$ python3 -q
>>> import numpy as np
>>> import numpy.linalg as la
>>> np.set_printoptions(suppress=True, linewidth=200)
>>> tidy = lambda a: np.round(a, 2) + 0
>>> J = np.load("x.npy")
>>> J
array([[1.  , 0.9 , 0.81, 0.73],
       [0.9 , 1.  , 0.9 , 0.81],
       [0.81, 0.9 , 1.  , 0.9 ],
       [0.73, 0.81, 0.9 , 1.  ]])
>>> r0 = np.array([-2, -3, -3])
>>> tidy(np.array([np.convolve(row, r0, "same") for row in J]))
array([[-4.8 , -7.32, -6.59, -4.62],
       [-4.7 , -7.5 , -7.32, -5.13],
       [-4.23, -7.13, -7.5 , -5.7 ],
       [-3.81, -6.42, -7.13, -5.7 ]])
>>> tidy(np.correlate(J[1], J[0], "full"))
array([0.66, 1.46, 2.28, 3.12, 2.47, 1.63, 0.81])
>>> low = la.cholesky(J)
>>> tidy(np.prod(np.diag(low)) ** 2), tidy(la.det(J))
(np.float64(0.01), np.float64(0.01))
>>> J / np.sqrt(np.outer(np.diag(J), np.diag(J)))
array([[1.  , 0.9 , 0.81, 0.73],
       [0.9 , 1.  , 0.9 , 0.81],
       [0.81, 0.9 , 1.  , 0.9 ],
       [0.73, 0.81, 0.9 , 1.  ]])
>>> tidy(np.diag(low) ** 2)
array([1.  , 0.19, 0.19, 0.19])
>>> la.eigvalsh(J).min() > 0
np.True_
>>> tidy(low)
array([[1.  , 0.  , 0.  , 0.  ],
       [0.9 , 0.44, 0.  , 0.  ],
       [0.81, 0.39, 0.44, 0.  ],
       [0.73, 0.35, 0.39, 0.44]])
>>> U, sv, VT = la.svd(J)
>>> np.argmax(sv[:-1] / (sv[1:] + 1e-6)) + 1
np.int64(1)
>>> tidy(sv)
array([3.53, 0.31, 0.1 , 0.06])
>>> out = U[:, :1] @ np.diag(sv[:1]) @ VT[:1]
>>> la.matrix_rank(J, rtol=0.05)
np.int64(2)
>>> tidy(la.norm(J - out) / la.norm(J))
np.float64(0.09)
>>> tidy(la.norm(J - out, 2)), tidy(sv[1])
(np.float64(0.31), np.float64(0.31))
>>> x = np.array([0, -2, 1, 3])
>>> a = np.maximum(J @ x, 0)
>>> np.maximum(J @ x, 0) - np.maximum(-J @ x, 0)
array([1.2 , 1.33, 1.9 , 2.28])
>>> a
array([1.2 , 1.33, 1.9 , 2.28])
>>> tidy(np.tanh(J @ x))
array([0.83, 0.87, 0.96, 0.98])
>>> x = np.ones(4)
>>> for _ in range(5):
...     x = J @ x
...     x /= la.norm(x)
...     print(round(x @ J @ x, 2))
... 
3.53
3.53
3.53
3.53
3.53
>>> tidy(x)
array([0.49, 0.51, 0.51, 0.49])
>>> feats = np.loadtxt("w.csv", delimiter=",")
>>> tidy(feats)
array([[ 0.01,  0.07, -0.05],
       [ 0.07,  0.62, -0.48],
       [-0.05, -0.48,  0.37]])
>>> tidy(la.matrix_power(feats, 2))
array([[ 0.01,  0.07, -0.05],
       [ 0.07,  0.62, -0.48],
       [-0.05, -0.48,  0.37]])
>>> tidy((feats + feats.T) / 2)
array([[ 0.01,  0.07, -0.05],
       [ 0.07,  0.62, -0.48],
       [-0.05, -0.48,  0.37]])
>>> tidy(feats @ feats)
array([[ 0.01,  0.07, -0.05],
       [ 0.07,  0.62, -0.48],
       [-0.05, -0.48,  0.37]])
>>> feats.inv()
Traceback (most recent call last):
  File "<python-input-35>", line 1, in <module>
    feats.inv()
    ^^^^^^^^^
AttributeError: 'numpy.ndarray' object has no attribute 'inv'
>>> U, sv, VT = la.svd(feats)
>>> tidy(sv)
array([1., 0., 0.])
>>> np.argmax(sv[:-1] / (sv[1:] + 1e-6)) + 1
np.int64(1)
>>> out = U[:, :1] @ np.diag(sv[:1]) @ VT[:1]
>>> tidy(out)
array([[ 0.01,  0.07, -0.05],
       [ 0.07,  0.62, -0.48],
       [-0.05, -0.48,  0.37]])
>>> tidy(la.norm(feats - out, 2)), tidy(sv[1])
(np.float64(0.0), np.float64(0.0))
>>> w, V = la.eigh(out)
>>> tidy(w.sum()), tidy(np.trace(out))
(np.float64(1.0), np.float64(1.0))
>>> tidy(la.eigvalsh(out @ out))
array([0., 0., 1.])
>>> tidy(w)
array([0., 0., 1.])
>>> np.abs(V[:, -1]).round(6).argmax()
np.int64(1)
>>> tidy(V.T @ V)
array([[1., 0., 0.],
       [0., 1., 0.],
       [0., 0., 1.]])
>>> tidy(V @ np.diag(w) @ V.T)
array([[ 0.01,  0.07, -0.05],
       [ 0.07,  0.62, -0.48],
       [-0.05, -0.48,  0.37]])
>>> tidy(la.eigvalsh(out + 2 * np.eye(3)))
array([2., 2., 3.])
>>> (w > 1e-8).sum(), (w < -1e-8).sum()
(np.int64(1), np.int64(0))
>>> tidy(np.kron(np.eye(2, dtype=int), feats))
array([[ 0.01,  0.07, -0.05,  0.  ,  0.  ,  0.  ],
       [ 0.07,  0.62, -0.48,  0.  ,  0.  ,  0.  ],
       [-0.05, -0.48,  0.37,  0.  ,  0.  ,  0.  ],
       [ 0.  ,  0.  ,  0.  ,  0.01,  0.07, -0.05],
       [ 0.  ,  0.  ,  0.  ,  0.07,  0.62, -0.48],
       [ 0.  ,  0.  ,  0.  , -0.05, -0.48,  0.37]])
>>> U, sv, VT = la.svd(feats)
>>> V = VT[:(sv > 1e-8).sum()]
>>> rng = np.random.default_rng(75)
>>> x = feats[1] + -1 * feats[0] + rng.integers(2) * np.eye(3)[1]
>>> tidy(x)
array([ 0.06,  1.55, -0.43])
>>> tidy(np.diag(V.T @ V))
array([0.01, 0.62, 0.37])
>>> tidy(V.T @ V)
array([[ 0.01,  0.07, -0.05],
       [ 0.07,  0.62, -0.48],
       [-0.05, -0.48,  0.37]])
>>> la.matrix_rank(np.vstack([feats, x]))
np.int64(2)
>>> E = np.array([[1, 0, 0], [2, 1, 0], [2, 2, 1]])
>>> r0 = np.array([0, 2])
>>> np.correlate(E[2], E[1], "full")
array([0, 2, 6, 5, 2])
>>> np.cross(E[2, :3], E[1, :3])
array([-1,  2, -2])
>>> z = rng.permutation(3)
>>> z
array([1, 2, 0])
>>> out = E[z][:, z]
>>> tidy(np.sort(np.abs(la.eigvals(out))))
array([1., 1., 1.])
>>> np.allclose(out, E)
False
>>> np.trace(out)
np.int64(3)
>>> np.prod(np.diag(E)), tidy(la.det(E))
(np.int64(1), np.float64(1.0))
>>> la.matrix_power(E - np.diag(np.diag(E)), 3)
array([[0, 0, 0],
       [0, 0, 0],
       [0, 0, 0]])
>>> [int(la.matrix_rank(la.matrix_power(E, p))) for p in range(1, 4)]
[3, 3, 3]
>>> A = np.loadtxt("block12.csv", delimiter=",")
>>> A
array([[ 0.4, -0.8,  8.5],
       [ 1. ,  0.6, -5. ],
       [ 1.1,  1.1,  1.5],
       [ 0. ,  0. , -2.5],
       [ 1.9, -0.2, -2. ]])
>>> P = A @ la.solve(A.T @ A, A.T)
>>> np.trace(P)
np.float64(3.0)
>>> tidy(la.eigvalsh(P))
array([0., 0., 1., 1., 1.])
>>> tidy(P @ A[:, 1])
array([-0.8,  0.6,  1.1,  0. , -0.2])
>>> tidy(np.diag(P))
array([0.8 , 0.36, 0.93, 0.08, 0.84])
>>> X = np.array([[0.1, 0.4, 0.5, 0.7, 0.7],
...     [0.1, 0.4, -0.3, 0.1, -0.2],
...     [-1.2, 0.5, 1.4, -2.3, 1.0],
...     [-2.1, -0.6, 0.1, -0.3, 0.3],
...     [1.3, -0.6, 0.8, 0.7, -0.3]])
>>> X
array([[ 0.1,  0.4,  0.5,  0.7,  0.7],
       [ 0.1,  0.4, -0.3,  0.1, -0.2],
       [-1.2,  0.5,  1.4, -2.3,  1. ],
       [-2.1, -0.6,  0.1, -0.3,  0.3],
       [ 1.3, -0.6,  0.8,  0.7, -0.3]])
>>> W = np.array([[-4, 5, -1, 0, 4],
...     [0, 0, 5, 5, 2],
...     [4, -2, -5, -5, 1],
...     [3, 0, 4, -3, -2],
...     [4, 4, -2, -3, -4]])
>>> c = np.array([1, 3, 3, 1, -2])
>>> act = np.maximum(X @ W + c, 0)
>>> tidy(act)
array([[ 7.5,  5.3,  3.8,  0. ,  0. ],
       [ 0. ,  3.3,  7.2,  4.8,  0. ],
       [ 8.5,  0. ,  0. ,  0.4,  0. ],
       [10.1,  0. ,  0. ,  0. ,  0. ],
       [ 0. ,  6.7,  0. ,  0. ,  2.6]])
>>> la.matrix_rank(act)
np.int64(5)
>>> Z = np.array([[1, 1, -3], [0, 2, 0], [0, 1, -1], [2, 3, 3], [2, 1, 0]])
>>> (act @ Z).round(6).argmax(axis=1)
array([1, 1, 1, 0, 1])
>>> W @ Z
array([[  4,   9,  13],
       [ 14,  22,  10],
       [ -4, -19, -22],
       [ -7,  -4, -22],
       [-10,  -3, -19]])
>>> F = np.loadtxt("data.csv", delimiter=",")
>>> tidy(F)
array([[ 0.08,  0.14,  0.14, -0.19],
       [ 0.14,  0.23,  0.23, -0.32],
       [ 0.14,  0.23,  0.23, -0.32],
       [-0.19, -0.32, -0.32,  0.45]])
>>> cov = E.T @ E
>>> np.diag(cov)
array([9, 5, 1])
>>> tidy(la.eigvalsh(cov)[::-1])
array([13.93,  1.  ,  0.07])
>>> (E @ E.T).shape
(3, 3)
>>> U, sv, VT = la.svd(F)
>>> V = VT[:(sv > 1e-8).sum()]
>>> x = F[2] + 5 * F[1] + rng.integers(2) * np.eye(4)[0]
>>> tidy(x)
array([ 0.83,  1.39,  1.39, -1.94])
>>> np.allclose(V.T @ V @ x, x)
True
>>> t = np.radians(180)
>>> R = np.eye(4)
>>> R[3, 3] = R[1, 1] = np.cos(t)
>>> R[3, 1], R[1, 3] = -np.sin(t), np.sin(t)
>>> tidy(R)
array([[ 1.,  0.,  0.,  0.],
       [ 0., -1.,  0.,  0.],
       [ 0.,  0.,  1.,  0.],
       [ 0.,  0.,  0., -1.]])
>>> out = F @ R.T
>>> np.allclose(F @ F.T, out @ out.T)
True
>>> tidy(la.det(R)), np.trace(R)
(np.float64(1.0), np.float64(0.0))
>>> tidy(np.abs(out - F).max(axis=0))
array([0.  , 0.65, 0.  , 0.91])
>>> tidy(out)
array([[ 0.08, -0.14,  0.14,  0.19],
       [ 0.14, -0.23,  0.23,  0.32],
       [ 0.14, -0.23,  0.23,  0.32],
       [-0.19,  0.32, -0.32, -0.45]])
>>> np.allclose(la.norm(F, axis=1), la.norm(out, axis=1))
True
>>> r0, v = out[0], out[2]
>>> tidy(r0 @ v)
np.float64(0.14)
>>> pr = (r0 @ v) / (r0 @ r0) * r0
>>> la.matrix_rank(np.outer(r0, v))
np.int64(1)
>>> tidy(la.norm(r0 + v) ** 2 + la.norm(r0 - v) ** 2)
np.float64(0.63)
>>> tidy((v - pr) @ r0)
np.float64(0.0)
>>> tidy(v - pr)
array([0., 0., 0., 0.])
>>> W0 = np.array([[1, 0, 0], [0, 1, 0], [0, 0, -1]])
>>> P = np.triu(np.array([[1, 5, 0], [2, 4, 1], [3, 5, 1]]), 1) + np.eye(3)
>>> out = P @ W0 @ la.inv(P)
>>> la.matrix_rank(out)
np.int64(3)
>>> np.trace(out), np.trace(W0)
(np.float64(1.0), np.int64(1))
>>> P @ W0 - W0 @ P
array([[ 0.,  0.,  0.],
       [ 0.,  0., -2.],
       [ 0.,  0.,  0.]])
>>> np.poly(out)
array([ 1., -1., -1.,  1.])
>>> tidy(la.det(out))
np.float64(-1.0)
>>> w, V = la.eigh(W0)
>>> x = np.array([2, 2, 0])
>>> tidy(la.eigvalsh(W0[1:, 1:]))
array([-1.,  1.])
>>> V * np.maximum(w, 0) @ V.T
array([[1., 0., 0.],
       [0., 1., 0.],
       [0., 0., 0.]])
>>> np.abs(W0).sum(axis=1).max(), np.abs(w).max()
(np.int64(1), np.float64(1.0))
>>> x @ W0 @ x / (x @ x), w[0], w[-1]
(np.float64(1.0), np.float64(-1.0), np.float64(1.0))
>>> x @ W0 @ x
np.int64(8)
>>> w, V = la.eigvalsh(W0)
Traceback (most recent call last):
  File "<python-input-134>", line 1, in <module>
    w, V = la.eigvalsh(W0)
    ^^^^
ValueError: too many values to unpack (expected 2)
>>> w, V = la.eigh(W0)
>>> tidy(la.eigvalsh(W0 @ W0))
array([1., 1., 1.])
>>> V.T @ W0 @ V
array([[-1.,  0.,  0.],
       [ 0.,  1.,  0.],
       [ 0.,  0.,  1.]])
>>> tidy(la.eigvalsh(W0 + -2 * np.eye(3)))
array([-3., -1., -1.])
>>> out = W0 / np.sqrt((W0 ** 2).mean(axis=1, keepdims=True))
>>> tidy(out[0])
array([1.73, 0.  , 0.  ])
>>> la.matrix_rank(W0 - W0.mean(axis=1, keepdims=True))
np.int64(2)
>>> la.matrix_rank(out) == la.matrix_rank(W0)
np.True_
>>> arr = np.load("mat.npy")
>>> arr
array([[ 3.,  2.,  7.,  5.,  2.],
       [ 2.,  0.,  5.,  7.,  6.],
       [ 0.,  0.,  0.,  7.,  3.],
       [ 0.,  0., -5., -1.,  6.],
       [ 0.,  0.,  5.,  6.,  6.]])
>>> out = np.array([[0, -2, 2], [3, -3, -2], [-1, 1, 0], [1, -1, -2], [-1, 1, 1]])
>>> out.T @ arr.T
array([[  2.,  -4.,   4.,  -2.,  -5.],
       [ -8.,   0.,  -4.,   2.,   5.],
       [ -6.,  -4., -11.,   8.,  -6.]])
>>> out @ arr
Traceback (most recent call last):
  File "<python-input-147>", line 1, in <module>
    out @ arr
    ~~~~^~~~~
ValueError: matmul: Input operand 1 has a mismatch in its core dimension 0, with gufunc signature (n?,k),(k,m?)->(n?,m?) (size 5 is different from 3)
>>> la.matrix_rank(np.vstack([arr, out.T]))
np.int64(5)
>>> la.matrix_rank(arr @ out)
np.int64(3)
>>> np.einsum("ik,kj->ji", arr, out)
array([[  2.,  -4.,   4.,  -2.,  -5.],
       [ -8.,   0.,  -4.,   2.,   5.],
       [ -6.,  -4., -11.,   8.,  -6.]])
